$ ipython --no-banner

In [1]: import numpy as np

In [2]: import numpy.linalg as la

In [3]: np.set_printoptions(suppress=True, linewidth=160)

In [4]: mat = np.load("dump.npy")

In [5]: mat
Out[5]: 
array([[ 5,  5,  5,  5],
       [ 5, 10, 10, 10],
       [ 5, 10, 15, 15],
       [ 5, 10, 15, 20]])

In [6]: # equal to its transpose

In [7]: x0 = np.array([0, 3, -3, 5])

In [8]: np.sign((mat @ x0).round(6))
Out[8]: array([1, 1, 1, 1])

In [9]: print(mat @ np.eye(4)[3])
[ 5. 10. 15. 20.]

In [10]: print(mat @ (2 * x0))
[ 50 100 120 170]

In [11]: (mat * x0).sum(axis=1)
Out[11]: array([25, 50, 60, 85])

In [12]: ev, evecs = la.eigh(mat)

In [13]: x0 = np.array([0, 0, 2, -4])

In [14]: x0 @ mat @ x0
Out[14]: np.int64(140)

In [15]: np.round(evecs * np.abs(ev) @ evecs.T, 2)
Out[15]: 
array([[ 5.,  5.,  5.,  5.],
       [ 5., 10., 10., 10.],
       [ 5., 10., 15., 15.],
       [ 5., 10., 15., 20.]])

In [16]: np.abs(mat).sum(axis=1).max(), round(float(np.abs(ev).max()), 2)
Out[16]: (np.int64(50), 41.45)

In [17]: (np.sign(evecs[:, -1].round(6)) == np.sign(evecs[0, -1].round(6))).astype(int)
Out[17]: array([1, 1, 1, 1])

In [18]: np.round(evecs * np.sqrt(ev) @ evecs.T, 2)
Out[18]: 
array([[1.93, 0.82, 0.59, 0.51],
       [0.82, 2.52, 1.33, 1.1 ],
       [0.59, 1.33, 3.03, 1.92],
       [0.51, 1.1 , 1.92, 3.85]])

In [19]: x0 @ mat @ x0 / (x0 @ x0), round(ev[0], 2), round(ev[-1], 2)
Out[19]: (np.float64(7.0), np.float64(1.42), np.float64(41.45))

In [20]: np.round(la.eigvalsh(mat[1:, 1:]), 2)
Out[20]: array([ 1.61,  3.93, 39.46])

In [21]: f = np.array([0, 1, 2])

In [22]: F = f[np.abs(np.subtract.outer(np.arange(3), np.arange(3)))]

In [23]: F
Out[23]: 
array([[0, 1, 2],
       [1, 0, 1],
       [2, 1, 0]])

In [24]: # equal to its transpose

In [25]: x0 = np.array([3, 4, 1])

In [26]: target = F @ x0

In [27]: target
Out[27]: array([ 6,  4, 10])

In [28]: np.round(la.solve(F.T, F[2]), 2)
Out[28]: array([0., 0., 1.])

In [29]: np.round(la.solve(F, -1 * target), 2)
Out[29]: array([-3., -4., -1.])

In [30]: round(la.det(mat[::-1]), 2)
Out[30]: np.float64(625.0)

In [31]: np.round(np.poly(mat), 2)
Out[31]: array([   1.,  -50.,  375., -875.,  625.])

In [32]: E = np.loadtxt("data.csv", delimiter=",")

In [33]: E
Out[33]: 
array([[-2.,  2.,  3.],
       [-2.,  2.,  1.],
       [ 0.,  0., -7.]])

In [34]: # null space of dimension 1

In [35]: round(np.abs(la.eigvals(E)).max(), 2)
Out[35]: np.float64(7.0)

In [36]: np.allclose(E, E.T)
Out[36]: False

In [37]: (E + E.T) / 2
Out[37]: 
array([[-2. ,  0. ,  1.5],
       [ 0. ,  2. ,  0.5],
       [ 1.5,  0.5, -7. ]])

In [38]: W1 = np.array([[-3, -1, -2], [3, 0, 2], [-3, 3, 1]])

In [39]: coef = np.array([2, 5, 2])

In [40]: H = np.maximum(F @ W1 + coef, 0)

In [41]: (H > 0).astype(int)
Out[41]: 
array([[0, 1, 1],
       [0, 1, 1],
       [0, 1, 0]])

In [42]: np.round((H > 0).mean(axis=0), 2)
Out[42]: array([0.  , 1.  , 0.67])

In [43]: basis = np.array([[1, 2, -2], [0, -2, -3], [3, -1, -2]])

In [44]: W1 @ basis
Out[44]: 
array([[ -9,  -2,  13],
       [  9,   4, -10],
       [  0, -13,  -5]])

In [45]: (H @ basis).round(6).argmax(axis=1)
Out[45]: array([0, 0, 0])

In [46]: print(np.round(np.poly(E), 2) + 0)
[1. 7. 0. 0.]

In [47]: np.kron(np.eye(2, dtype=int), E)
Out[47]: 
array([[-2.,  2.,  3., -0.,  0.,  0.],
       [-2.,  2.,  1., -0.,  0.,  0.],
       [ 0.,  0., -7.,  0.,  0., -0.],
       [-0.,  0.,  0., -2.,  2.,  3.],
       [-0.,  0.,  0., -2.,  2.,  1.],
       [ 0.,  0., -0.,  0.,  0., -7.]])

In [48]: print(np.round(la.det(E.T), 2))
0.0

In [49]: r = la.matrix_rank(E)

In [50]: r
Out[50]: np.int64(2)

In [51]: ns = la.svd(E)[2][r:].T

In [52]: ns.shape
Out[52]: (3, 1)

In [53]: np.round(ns @ ns.T, 2) + 0
Out[53]: 
array([[0.5, 0.5, 0. ],
       [0.5, 0.5, 0. ],
       [0. , 0. , 0. ]])

In [54]: [int(la.matrix_rank(E[:i])) for i in range(1, len(E) + 1)]
Out[54]: [1, 2, 2]

In [55]: T = np.stack([E, 4 * E, E[::-1]])

In [56]: print(np.round(la.norm(T, axis=(1, 2)), 2))
[ 8.66 34.64  8.66]

In [57]: (T @ E.T).shape
Out[57]: (3, 3, 3)

In [58]: np.round(la.det(T), 2)
Out[58]: array([0., 0., 0.])

In [59]: la.matrix_rank(T.reshape(3, -1))
Out[59]: np.int64(2)

In [60]: T.sum(axis=0)
Out[60]: 
array([[-10.,  10.,   8.],
       [-12.,  12.,   6.],
       [ -2.,   2., -32.]])

In [61]: np.einsum("bij,cij->bc", T, T)
Out[61]: 
array([[  75.,  300.,  -33.],
       [ 300., 1200., -132.],
       [ -33., -132.,   75.]])

In [62]: Y = np.array([[-4, -2, 5, -2], [-2, 5, 1, -2], [-5, 1, -5, -3], [3, 3, -1, 0]])

In [63]: feats = Y.T @ Y

In [64]: print(feats)
[[ 54   2   0  27]
 [  2  39 -13  -9]
 [  0 -13  52   3]
 [ 27  -9   3  17]]

In [65]: # symmetric

In [66]: left, sig, Vt = la.svd(feats)

In [67]: sig.round(2)
Out[67]: array([69.03, 60.13, 32.15,  0.7 ])

In [68]: np.argmax(sig[:-1] / (sig[1:] + 1e-6)) + 1
Out[68]: np.int64(3)

In [69]: Y = left[:, :3] @ np.diag(sig[:3]) @ Vt[:3]

In [70]: Y.round(2) + 0
Out[70]: 
array([[ 53.86,   2.07,   0.  ,  27.27],
       [  2.07,  38.96, -13.  ,  -9.14],
       [  0.  , -13.  ,  52.  ,   3.  ],
       [ 27.27,  -9.14,   3.  ,  16.48]])

In [71]: T = np.stack([Y, 3 * Y, Y[::-1]])

In [72]: T.shape
Out[72]: (3, 4, 4)

In [73]: print(np.round(la.det(T), 2) + 0)
[0. 0. 0.]

In [74]: print((T @ Y.T).shape)
(3, 4, 4)

In [75]: la.matrix_rank(T.reshape(3, -1))
Out[75]: np.int64(2)

In [76]: Y = feats[0, 0] * feats[1:] - np.outer(feats[1:, 0], feats[0])

In [77]: Y
Out[77]: 
array([[   0, 2102, -702, -540],
       [   0, -702, 2808,  162],
       [   0, -540,  162,  189]])

In [78]: np.flatnonzero(~Y.round(6).any(axis=1))
Out[78]: array([], dtype=int64)

In [79]: la.matrix_rank(Y), la.matrix_rank(feats)
Out[79]: (np.int64(3), np.int64(4))

In [80]: np.round(feats[:, 0] / feats[0, 0], 2)
Out[80]: array([1.  , 0.04, 0.  , 0.5 ])

In [81]: m1 = np.array([[0, 0, 0, 0], [0, 2, 0, 0], [0, 0, 0, 0], [0, 3, 0, 3]])

In [82]: m1
Out[82]: 
array([[0, 0, 0, 0],
       [0, 2, 0, 0],
       [0, 0, 0, 0],
       [0, 3, 0, 3]])

In [83]: # columns 0 and 2 are equal

In [84]: [round(float(x), 2) for x in la.svd(E, compute_uv=False)[:3]]
Out[84]: [7.86, 3.63, 0.0]

In [85]: print(np.argsort(-la.norm(E, axis=0).round(6), kind="stable")[:3])
[2 0 1]

In [86]: arr = np.array([[2.0, 6.0, 6.0], [6.0, 7.0, 9.0], [6.0, 9.0, 7.0]])

In [87]: # symmetric

In [88]: x0 = np.array([1, -2, -1])

In [89]: target = arr @ x0

In [90]: target
Out[90]: array([-16., -17., -19.])

In [91]: np.round(la.solve(arr.T, arr[2]), 2)
Out[91]: array([0., 0., 1.])

In [92]: np.round(la.solve(arr, -2 * target), 2)
Out[92]: array([-2.,  4.,  2.])

In [93]: np.round(la.solve(arr, target), 2)
Out[93]: array([ 1., -2., -1.])

In [94]: np.round(la.solve(arr, arr[:, 0]), 2) + 0
Out[94]: array([1., 0., 0.])

In [95]: round(float(la.det(F[::-1])), 2)
Out[95]: -4.0

In [96]: np.round(np.poly(F), 2) + 0
Out[96]: array([ 1.,  0., -6., -4.])

In [97]: np.round(la.eigvals(F), 2)
Out[97]: array([ 2.73, -2.  , -0.73])

In [98]: round(float(la.eigvals(F).sum().real), 2)
Out[98]: -0.0

In [99]: print(np.einsum("ij,ji->", F, F))
12

In [100]: round(la.det(F.T), 2)
Out[100]: np.float64(4.0)

In [101]: np.einsum("ii->", F)
Out[101]: np.int64(0)

In [102]: Y = arr / np.sqrt((arr ** 2).mean(axis=1, keepdims=True))

In [103]: print(la.matrix_rank(Y) == la.matrix_rank(arr))
True

In [104]: Y[0].round(2)
Out[104]: array([0.4 , 1.19, 1.19])

In [105]: W0 = np.loadtxt("layer6.csv", delimiter=",")

In [106]: print(W0.round(2) + 0)
[[ 1.   -0.06  0.   -0.05]
 [-0.06 -0.23 -0.06 -0.97]
 [ 0.   -0.06  1.   -0.05]
 [-0.05 -0.97 -0.05  0.23]]

In [107]: Y = np.array([[0, 1], [2, 3]])

In [108]: basis = np.kron(Y, W0)

In [109]: round(la.norm(basis, 2), 2), round(float(la.norm(Y, 2) * la.norm(W0, 2)), 2)
Out[109]: (np.float64(3.7), 3.7)

In [110]: basis.shape
Out[110]: (8, 8)

In [111]: hat = np.triu(np.array([[-3, 1, -2], [2, 0, -3], [-2, 3, 1]]), 1) + np.eye(3)

In [112]: Y = hat @ arr @ la.inv(hat)

In [113]: print(np.trace(Y), np.trace(arr))
16.0 16.0

In [114]: la.matrix_rank(Y)
Out[114]: np.int64(3)

In [115]: Y
Out[115]: 
array([[ -4.,  -1., -10.],
       [-12.,  -8., -60.],
       [  6.,   3.,  28.]])
